$ python -q
>>> import numpy as np
>>> np.set_printoptions(suppress=True, linewidth=200)
>>> rnd = lambda a: np.round(a, 3) + 0
>>> feats = np.loadtxt("mat.csv", delimiter=",")
>>> feats
array([[-3.,  3.,  2., -2., -3.,  0.,  3., -3.,  3., -3.,  1.,  2., -3.,  0., -4.],
       [-1., -1., -2., -3.,  1.,  3.,  0.,  1.,  1., -3., -3., -2.,  1., -4.,  4.],
       [ 1., -1.,  3.,  3.,  0., -2.,  1.,  0.,  3.,  1., -1., -3.,  2.,  3., -1.],
       [-3., -3., -1.,  3.,  3., -1.,  0., -2.,  3.,  0.,  1.,  1., -2., -3., -4.],
       [-3.,  3., -3.,  0., -1., -3.,  2.,  3., -1.,  3.,  0., -3., -1., -2.,  0.],
       [ 3., -3., -1.,  3.,  1., -1.,  2., -3.,  3.,  2., -1., -2., -3.,  5., -1.],
       [ 3.,  0.,  0., -2., -3.,  2., -2.,  0.,  0., -3.,  0., -3., -1.,  3.,  5.],
       [ 0., -3., -1.,  2., -3.,  3., -1., -1.,  2., -3.,  1.,  0.,  3.,  3., -3.],
       [ 1., -3.,  1., -1., -2.,  0.,  3.,  0.,  2.,  0.,  3.,  3.,  1., -3.,  3.],
       [-3.,  3.,  1., -2.,  1., -3., -2., -2.,  1., -2., -2., -2.,  2.,  5.,  3.],
       [-1., -1., -2.,  0.,  1., -3., -3., -3., -1.,  1., -2., -3., -3.,  3.,  3.],
       [-1., -1.,  0., -2.,  1.,  0., -2., -1., -3., -2.,  0., -3., -2., -4.,  1.],
       [-2., -2.,  1.,  0.,  3., -3., -1.,  2., -2., -3.,  0., -3., -3.,  0.,  4.],
       [ 0.,  0.,  0.,  0.,  0.,  0.,  0.,  0.,  0.,  0.,  0.,  0.,  0., -4., -4.],
       [ 0.,  0.,  0.,  0.,  0.,  0.,  0.,  0.,  0.,  0.,  0.,  0.,  0.,  1.,  2.]])
>>> Y = feats / np.linalg.norm(feats, axis=1, keepdims=True)
>>> cov = Y @ Y.T
>>> np.argwhere(np.triu(np.abs(cov) > 0.95, 1))
array([], shape=(0, 2), dtype=int64)
>>> rnd(np.degrees(np.arccos(np.clip(cov[5, 10], -1, 1))))
np.float64(64.331)
>>> (cov - 2 * np.eye(15)).round(6).argmax(axis=1)
array([13, 11,  5, 13, 13,  2, 14,  2,  1, 10,  9, 12, 11,  3,  6])
>>> rnd(np.linalg.norm(Y, axis=1))
array([1., 1., 1., 1., 1., 1., 1., 1., 1., 1., 1., 1., 1., 1., 1.])
>>> E = 0.5 ** np.abs(np.subtract.outer(np.arange(5), np.arange(5)))
>>> rnd(E)
array([[1.   , 0.5  , 0.25 , 0.125, 0.062],
       [0.5  , 1.   , 0.5  , 0.25 , 0.125],
       [0.25 , 0.5  , 1.   , 0.5  , 0.25 ],
       [0.125, 0.25 , 0.5  , 1.   , 0.5  ],
       [0.062, 0.125, 0.25 , 0.5  , 1.   ]])
>>> Q, V = np.linalg.qr(E[:, :2])[0], np.linalg.qr(E[:, 2:])[0]
>>> sig = np.linalg.svd(Q.T @ V, compute_uv=False)
>>> rnd(np.degrees(np.arccos(sig.clip(0, 1))))
array([34.697, 86.309])
>>> proj = np.triu(np.array([[1, 0, 0, 0, 1],
...     [2, 1, 1, 2, 1],
...     [1, 1, 0, 1, 2],
...     [2, 1, 2, 0, 2],
...     [0, 1, 0, 2, 0]]), 1) + np.eye(5)
>>> Y = proj @ E @ np.linalg.inv(proj)
>>> np.trace(Y), np.trace(E)
(np.float64(5.0), np.float64(5.0))
>>> rnd(np.poly(Y))
array([ 1.   , -5.   ,  8.777, -6.855,  2.426, -0.316])
>>> rnd(proj @ E - E @ proj)
array([[ 0.062,  0.125, -0.25 , -0.75 , -1.25 ],
       [ 0.562,  1.125,  1.25 ,  0.5  , -0.75 ],
       [ 0.25 ,  0.5  ,  0.5  ,  0.   , -1.25 ],
       [ 0.125,  0.25 ,  0.25 ,  0.   , -1.375],
       [ 0.   ,  0.   , -0.125, -0.5  , -1.688]])
>>> Q, Rm = np.linalg.qr(E)
>>> rnd(Q.T @ Q)
array([[1., 0., 0., 0., 0.],
       [0., 1., 0., 0., 0.],
       [0., 0., 1., 0., 0.],
       [0., 0., 0., 1., 0.],
       [0., 0., 0., 0., 1.]])
>>> def softmax(z):
...     e = np.exp(z - z.max(axis=-1, keepdims=True))
...     return e / e.sum(axis=-1, keepdims=True)
... 
>>> rnd(softmax(10 * E[0]))
array([0.993, 0.007, 0.001, 0.   , 0.   ])
>>> scores = E @ E.T / np.sqrt(5)
>>> rnd(softmax(scores))
array([[0.246, 0.229, 0.197, 0.172, 0.156],
       [0.205, 0.246, 0.216, 0.18 , 0.154],
       [0.17 , 0.208, 0.243, 0.208, 0.17 ],
       [0.154, 0.18 , 0.216, 0.246, 0.205],
       [0.156, 0.172, 0.197, 0.229, 0.246]])
>>> softmax(scores).round(6).argmax(axis=1)
array([0, 1, 2, 3, 4])
>>> r0 = np.array([-1, -2, 4, -4, -4, -5, 1, -5]) + 0.5
>>> A = np.outer(r0, r0) / (r0 @ r0)
>>> rnd(A)
array([[ 0.003,  0.008, -0.025,  0.019,  0.019,  0.025, -0.008,  0.025],
       [ 0.008,  0.025, -0.075,  0.058,  0.058,  0.075, -0.025,  0.075],
       [-0.025, -0.075,  0.225, -0.175, -0.175, -0.225,  0.075, -0.225],
       [ 0.019,  0.058, -0.175,  0.136,  0.136,  0.175, -0.058,  0.175],
       [ 0.019,  0.058, -0.175,  0.136,  0.136,  0.175, -0.058,  0.175],
       [ 0.025,  0.075, -0.225,  0.175,  0.175,  0.225, -0.075,  0.225],
       [-0.008, -0.025,  0.075, -0.058, -0.058, -0.075,  0.025, -0.075],
       [ 0.025,  0.075, -0.225,  0.175,  0.175,  0.225, -0.075,  0.225]])
>>> # rows and columns are dependent
>>> Uu, sig, vt = np.linalg.svd(A)
>>> np.argmax(sig[:-1] / (sig[1:] + 1e-6)) + 1
np.int64(1)
>>> Y = Uu[:, :1] @ np.diag(sig[:1]) @ vt[:1]
>>> rnd(np.abs(A - Y).max())
np.float64(0.0)
>>> rnd(np.linalg.norm(A - Y) / np.linalg.norm(A))
np.float64(0.0)
>>> Uu, sig, vt = np.linalg.svd(feats, full_matrices=False)
>>> rnd(np.cumsum(sig ** 2) / np.sum(sig ** 2))
array([0.239, 0.434, 0.576, 0.678, 0.769, 0.829, 0.879, 0.92 , 0.953, 0.978, 0.993, 0.997, 0.998, 1.   , 1.   ])
>>> np.allclose(Uu * sig @ vt, feats)
True
>>> Uu, sig, vt = np.linalg.svd(A)
>>> V = vt[:(sig > 1e-8).sum()]
>>> rng = np.random.default_rng(60247)
>>> x0 = A[2] + -1 * A[3] + rng.integers(2) * np.eye(8)[1]
>>> rnd(x0)
array([-0.044, -0.133,  0.4  , -0.311, -0.311, -0.4  ,  0.133, -0.4  ])
>>> np.allclose(V.T @ V @ x0, x0)
True
>>> F = np.load("dump.npy")
>>> rnd(F)
array([[-4.509,  4.995,  0.383,  2.259, -6.658,  2.268],
       [ 5.678,  0.082, -2.172, -1.444, -7.691,  1.344],
       [-8.163,  2.883,  2.327,  2.736,  3.487,  0.045],
       [-7.436,  1.69 ,  2.369,  2.286,  5.539, -0.576],
       [ 7.917, -4.646, -1.767, -3.06 ,  1.284, -1.263],
       [-1.61 ,  4.203, -0.504,  1.338, -8.48 ,  2.404],
       [ 1.697,  2.725, -1.366,  0.162, -9.113,  2.182],
       [-4.014, -1.332,  1.874,  0.741,  8.651, -1.79 ],
       [-7.916,  2.39 ,  2.365,  2.564,  4.406, -0.224],
       [-7.487,  4.9  ,  1.537,  3.005, -2.491,  1.528],
       [-2.171,  4.397, -0.343,  1.525, -8.23 ,  2.404],
       [ 4.843,  0.742, -2.031, -1.085, -8.256,  1.59 ],
       [-7.075,  1.258,  2.346,  2.099,  6.152, -0.779],
       [ 8.337, -3.522, -2.224, -2.921, -2.105, -0.426],
       [ 7.367, -4.946, -1.479, -2.984,  2.767, -1.586],
       [-1.669, -2.74 ,  1.359, -0.172,  9.113, -2.185],
       [-8.171,  2.905,  2.325,  2.743,  3.444,  0.057],
       [ 3.238,  1.836, -1.714, -0.431, -8.901,  1.946],
       [ 6.922, -1.09 , -2.333, -2.022, -6.375,  0.855],
       [ 0.662,  3.249, -1.112,  0.543, -9.068,  2.292],
       [-7.835,  2.255,  2.37 ,  2.514,  4.638, -0.294],
       [-2.618, -2.211,  1.578,  0.189,  9.029, -2.052],
       [ 4.931,  0.676, -2.047, -1.122, -8.205,  1.566],
       [ 7.698, -4.797, -1.644, -3.037,  1.954, -1.412],
       [ 4.422,  1.049, -1.953, -0.909, -8.475,  1.696],
       [-4.87 , -0.722,  2.036,  1.096,  8.241, -1.583],
       [-2.399,  4.47 , -0.277,  1.6  , -8.115,  2.401],
       [-3.772, -1.494,  1.825,  0.643,  8.741, -1.842],
       [ 3.168,  1.88 , -1.699, -0.403, -8.919,  1.959],
       [ 1.337,  2.914, -1.279,  0.296, -9.113,  2.224],
       [ 4.316, -4.96 , -0.319, -2.201,  6.825, -2.289],
       [ 6.914, -1.082, -2.332, -2.019, -6.385,  0.858],
       [ 7.682, -4.806, -1.635, -3.034,  1.998, -1.422],
       [-8.336,  3.893,  2.126,  3.003,  1.168,  0.671],
       [-7.883,  2.334,  2.367,  2.543,  4.503, -0.253],
       [-7.821,  2.234,  2.37 ,  2.505,  4.675, -0.305]])
>>> # null space of dimension 4
>>> Uu, sig, vt = np.linalg.svd(F)
>>> rnd(sig)
array([47.794, 36.274,  0.   ,  0.   ,  0.   ,  0.   ])
>>> np.argmax(sig[:-1] / (sig[1:] + 1e-6)) + 1
np.int64(2)
>>> Y = Uu[:, :2] @ np.diag(sig[:2]) @ vt[:2]
>>> rnd(np.linalg.norm(F - Y, 2)), rnd(sig[2])
(np.float64(0.0), np.float64(0.0))
>>> rnd(np.abs(F - Y).max())
np.float64(0.0)
>>> np.linalg.matrix_rank(F, rtol=0.05)
np.int64(2)
